In [1]: import numpy as np

In [2]: from numpy import linalg as LA

In [3]: np.set_printoptions(precision=3, suppress=True, linewidth=120, legacy="1.25")

In [4]: E = np.load("arr.npy")

In [5]: E
Out[5]: 
array([[ 0.1, -1.1, -1.1],
       [ 1.5, -1. ,  0.2],
       [-0.9, -0.3, -2. ],
       [-2. , -1.8, -1.6],
       [-4. ,  0. , -9.5],
       [ 0.3, -0.7, -0.2],
       [ 0.5, -0.2,  1.9],
       [-0.5,  1.1,  1. ],
       [ 1.1, -1.2, -0.6],
       [ 1.1, -1.3,  0.4],
       [ 0.4, -0.1, -0.3],
       [ 1.2,  1.1,  1. ],
       [ 1.2,  1.2, -0.2],
       [ 0. , -1.4,  1.1],
       [ 0.1,  0.1,  0.8],
       [-0.1,  1. ,  0.7],
       [-0.8,  1. ,  1.1],
       [-1.1,  0.3, -0.6],
       [-0.2, -0.1, -0.2]])

In [6]: d = LA.norm(E[:, None] - E[None], axis=-1)

In [7]: LA.matrix_rank(d ** 2)
Out[7]: 5

In [8]: d.shape
Out[8]: (19, 19)

In [9]: np.unravel_index(d.round(6).argmax(), d.shape)
Out[9]: (4, 6)

In [10]: d[:5, :5]
Out[10]: 
array([[ 0.   ,  1.913,  1.565,  2.269,  9.412],
       [ 1.913,  0.   ,  3.33 ,  4.016, 11.196],
       [ 1.565,  3.33 ,  0.   ,  1.903,  8.121],
       [ 2.269,  4.016,  1.903,  0.   ,  8.346],
       [ 9.412, 11.196,  8.121,  8.346,  0.   ]])

In [11]: d.mean(axis=1).argmax()
Out[11]: 4

In [12]: proj = E @ LA.solve(E.T @ E, E.T)

In [13]: proj @ E[:, 2]
Out[13]: 
array([-1.1,  0.2, -2. , -1.6, -9.5, -0.2,  1.9,  1. , -0.6,  0.4, -0.3,  1. , -0.2,  1.1,  0.8,  0.7,  1.1, -0.6,
       -0.2])

In [14]: q, R = LA.qr(E)

In [15]: q.shape, R.shape
Out[15]: ((19, 3), (3, 3))

In [16]: np.round(q.T @ q, 3) + 0
Out[16]: 
array([[1., 0., 0.],
       [0., 1., 0.],
       [0., 0., 1.]])

In [17]: R
Out[17]: 
array([[-5.57 , -0.031, -7.904],
       [ 0.   ,  4.14 ,  1.541],
       [ 0.   ,  0.   ,  6.592]])

In [18]: arr = np.load("layer2.npy")

In [19]: arr
Out[19]: 
array([[ 1,  1,  1,  1, -1, -1, -1, -1],
       [ 1, -1, -1,  1, -1,  1,  1, -1],
       [ 1,  1,  1,  1,  1,  1,  1,  1]])

In [20]: arr[2] @ arr[1]
Out[20]: 0

In [21]: np.round(LA.norm(arr) ** 2 / LA.norm(arr, 2) ** 2, 3)
Out[21]: 3.0

In [22]: LA.norm(arr, axis=2)
AxisError: axis 2 is out of bounds for array of dimension 2


In [23]: LA.norm(arr, axis=1).argmax()
Out[23]: 0

In [24]: m1 = np.loadtxt("test2.csv", delimiter=",")

In [25]: m1
Out[25]: 
array([[0.333, 0.333, 0.   , 0.333, 0.   ],
       [0.   , 0.5  , 0.5  , 0.   , 0.   ],
       [0.   , 0.   , 0.667, 0.333, 0.   ],
       [0.333, 0.333, 0.   , 0.333, 0.   ],
       [0.   , 0.   , 0.   , 0.   , 1.   ]])

In [26]: np.round(np.sort(LA.eigvals(m1).real), 3) + 0
Out[26]: array([0.   , 0.417, 0.417, 1.   , 1.   ])

In [27]: (m1 != 0).astype(int)
Out[27]: 
array([[1, 1, 0, 1, 0],
       [0, 1, 1, 0, 0],
       [0, 0, 1, 1, 0],
       [1, 1, 0, 1, 0],
       [0, 0, 0, 0, 1]])

In [28]: round(LA.det(m1), 3)
Out[28]: 0.0

In [29]: (LA.matrix_power((m1 != 0) + (m1.T != 0) + np.eye(5), 5) > 0).astype(int)
Out[29]: 
array([[1, 1, 1, 1, 0],
       [1, 1, 1, 1, 0],
       [1, 1, 1, 1, 0],
       [1, 1, 1, 1, 0],
       [0, 0, 0, 0, 1]])

In [30]: np.flatnonzero(LA.matrix_power((m1 != 0) + (m1.T != 0) + np.eye(5), 5)[2])
Out[30]: array([0, 1, 2, 3])

In [31]: mat = np.loadtxt("case10.csv", delimiter=",")

In [32]: mat
Out[32]: 
array([[-0.796, -0.864, -0.578],
       [ 0.4  , -1.4  , -0.9  ],
       [-0.9  , -0.7  , -0.5  ]])

In [33]: x = np.array([-1, 1, -1])

In [34]: rhs = mat @ x

In [35]: b, lr = np.zeros(3), 1 / LA.norm(mat, 2) ** 2

In [36]: for i in range(25):
    ...:     b -= lr * mat.T @ (mat @ b - rhs)
    ...:     if i % 5 == 0: print(i, round(LA.norm(mat @ b - rhs), 3))
    ...: 
0 0.906
5 0.182
10 0.042
15 0.022
20 0.02

In [37]: b
Out[37]: array([-1.039,  0.262,  0.132])
